% ipython --no-banner

In [1]: import numpy as np

In [2]: np.set_printoptions(suppress=True, linewidth=120)

In [3]: feats = np.minimum.outer(np.arange(1, 9), np.arange(1, 9)) * -2

In [4]: feats
Out[4]: 
array([[ -2,  -2,  -2,  -2,  -2,  -2,  -2,  -2],
       [ -2,  -4,  -4,  -4,  -4,  -4,  -4,  -4],
       [ -2,  -4,  -6,  -6,  -6,  -6,  -6,  -6],
       [ -2,  -4,  -6,  -8,  -8,  -8,  -8,  -8],
       [ -2,  -4,  -6,  -8, -10, -10, -10, -10],
       [ -2,  -4,  -6,  -8, -10, -12, -12, -12],
       [ -2,  -4,  -6,  -8, -10, -12, -14, -14],
       [ -2,  -4,  -6,  -8, -10, -12, -14, -16]])

In [5]: # symmetric

In [6]: gram = feats.T @ feats

In [7]: np.round(np.linalg.eigvalsh(gram)[::-1], 3)
Out[7]: array([3449.283,   44.573,    6.333,    1.895,    0.838,    0.478,    0.331,    0.268])

In [8]: np.linalg.matrix_rank(gram)
Out[8]: np.int64(8)

In [9]: np.trace(gram), (feats ** 2).sum()
Out[9]: (np.int64(3504), np.int64(3504))

In [10]: np.round(np.linalg.svd(feats, compute_uv=False) ** 2, 3)
Out[10]: array([3449.283,   44.573,    6.333,    1.895,    0.838,    0.478,    0.331,    0.268])

In [11]: np.diag(gram)
Out[11]: array([ 32, 116, 236, 376, 520, 652, 756, 816])

In [12]: w, vecs = np.linalg.eigvalsh(feats)
ValueError: too many values to unpack (expected 2)


In [13]: w, vecs = np.linalg.eigh(feats)

In [14]: np.round(vecs @ np.diag(w) @ vecs.T, 3)
Out[14]: 
array([[ -2.,  -2.,  -2.,  -2.,  -2.,  -2.,  -2.,  -2.],
       [ -2.,  -4.,  -4.,  -4.,  -4.,  -4.,  -4.,  -4.],
       [ -2.,  -4.,  -6.,  -6.,  -6.,  -6.,  -6.,  -6.],
       [ -2.,  -4.,  -6.,  -8.,  -8.,  -8.,  -8.,  -8.],
       [ -2.,  -4.,  -6.,  -8., -10., -10., -10., -10.],
       [ -2.,  -4.,  -6.,  -8., -10., -12., -12., -12.],
       [ -2.,  -4.,  -6.,  -8., -10., -12., -14., -14.],
       [ -2.,  -4.,  -6.,  -8., -10., -12., -14., -16.]])

In [15]: np.round(vecs.T @ vecs, 3) + 0
Out[15]: 
array([[1., 0., 0., 0., 0., 0., 0., 0.],
       [0., 1., 0., 0., 0., 0., 0., 0.],
       [0., 0., 1., 0., 0., 0., 0., 0.],
       [0., 0., 0., 1., 0., 0., 0., 0.],
       [0., 0., 0., 0., 1., 0., 0., 0.],
       [0., 0., 0., 0., 0., 1., 0., 0.],
       [0., 0., 0., 0., 0., 0., 1., 0.],
       [0., 0., 0., 0., 0., 0., 0., 1.]])

In [16]: np.unique(w.round(6) + 0, return_counts=True)[1]
Out[16]: array([1, 1, 1, 1, 1, 1, 1, 1])

In [17]: np.round(vecs.T @ feats @ vecs, 3) + 0
Out[17]: 
array([[-58.731,   0.   ,   0.   ,   0.   ,   0.   ,   0.   ,   0.   ,   0.   ],
       [  0.   ,  -6.676,   0.   ,   0.   ,   0.   ,   0.   ,   0.   ,   0.   ],
       [  0.   ,   0.   ,  -2.517,   0.   ,   0.   ,   0.   ,   0.   ,   0.   ],
       [  0.   ,   0.   ,   0.   ,  -1.377,   0.   ,   0.   ,   0.   ,   0.   ],
       [  0.   ,   0.   ,   0.   ,   0.   ,  -0.916,   0.   ,   0.   ,   0.   ],
       [  0.   ,   0.   ,   0.   ,   0.   ,   0.   ,  -0.692,   0.   ,   0.   ],
       [  0.   ,   0.   ,   0.   ,   0.   ,   0.   ,   0.   ,  -0.575,   0.   ],
       [  0.   ,   0.   ,   0.   ,   0.   ,   0.   ,   0.   ,   0.   ,  -0.517]])

In [18]: (w > 1e-8).sum(), (w < -1e-8).sum()
Out[18]: (np.int64(0), np.int64(8))

In [19]: w.round(3)
Out[19]: array([-58.731,  -6.676,  -2.517,  -1.377,  -0.916,  -0.692,  -0.575,  -0.517])

In [20]: np.round(np.linalg.eigvalsh(feats + 3 * np.eye(8)), 3)
Out[20]: array([-55.731,  -3.676,   0.483,   1.623,   2.084,   2.308,   2.425,   2.483])
